$ python3 -q
>>> import numpy as np
>>> np.set_printoptions(precision=2, suppress=True, linewidth=100, floatmode="fixed")
>>> W0 = np.loadtxt("layer13.csv", delimiter=",")
>>> W0
array([[2.00, 0.00, 1.00, 2.00, 1.00, 0.00, 2.00, 0.00, 1.00, 2.00, 2.00, 0.00, 2.00],
       [2.00, 2.00, 0.00, 1.00, 2.00, 1.00, 0.00, 2.00, 0.00, 1.00, 2.00, 2.00, 0.00],
       [0.00, 2.00, 2.00, 0.00, 1.00, 2.00, 1.00, 0.00, 2.00, 0.00, 1.00, 2.00, 2.00],
       [2.00, 0.00, 2.00, 2.00, 0.00, 1.00, 2.00, 1.00, 0.00, 2.00, 0.00, 1.00, 2.00],
       [2.00, 2.00, 0.00, 2.00, 2.00, 0.00, 1.00, 2.00, 1.00, 0.00, 2.00, 0.00, 1.00],
       [1.00, 2.00, 2.00, 0.00, 2.00, 2.00, 0.00, 1.00, 2.00, 1.00, 0.00, 2.00, 0.00],
       [0.00, 1.00, 2.00, 2.00, 0.00, 2.00, 2.00, 0.00, 1.00, 2.00, 1.00, 0.00, 2.00],
       [2.00, 0.00, 1.00, 2.00, 2.00, 0.00, 2.00, 2.00, 0.00, 1.00, 2.00, 1.00, 0.00],
       [0.00, 2.00, 0.00, 1.00, 2.00, 2.00, 0.00, 2.00, 2.00, 0.00, 1.00, 2.00, 1.00],
       [1.00, 0.00, 2.00, 0.00, 1.00, 2.00, 2.00, 0.00, 2.00, 2.00, 0.00, 1.00, 2.00],
       [2.00, 1.00, 0.00, 2.00, 0.00, 1.00, 2.00, 2.00, 0.00, 2.00, 2.00, 0.00, 1.00],
       [1.00, 2.00, 1.00, 0.00, 2.00, 0.00, 1.00, 2.00, 2.00, 0.00, 2.00, 2.00, 0.00],
       [0.00, 1.00, 2.00, 1.00, 0.00, 2.00, 0.00, 1.00, 2.00, 2.00, 0.00, 2.00, 2.00]])
>>> u, g = W0[5], W0[12]
>>> u @ g
np.float64(21.0)
>>> u @ u
np.float64(27.0)
>>> p = (u @ g) / (u @ u) * u
>>> (g - p) @ u
np.float64(0.0)
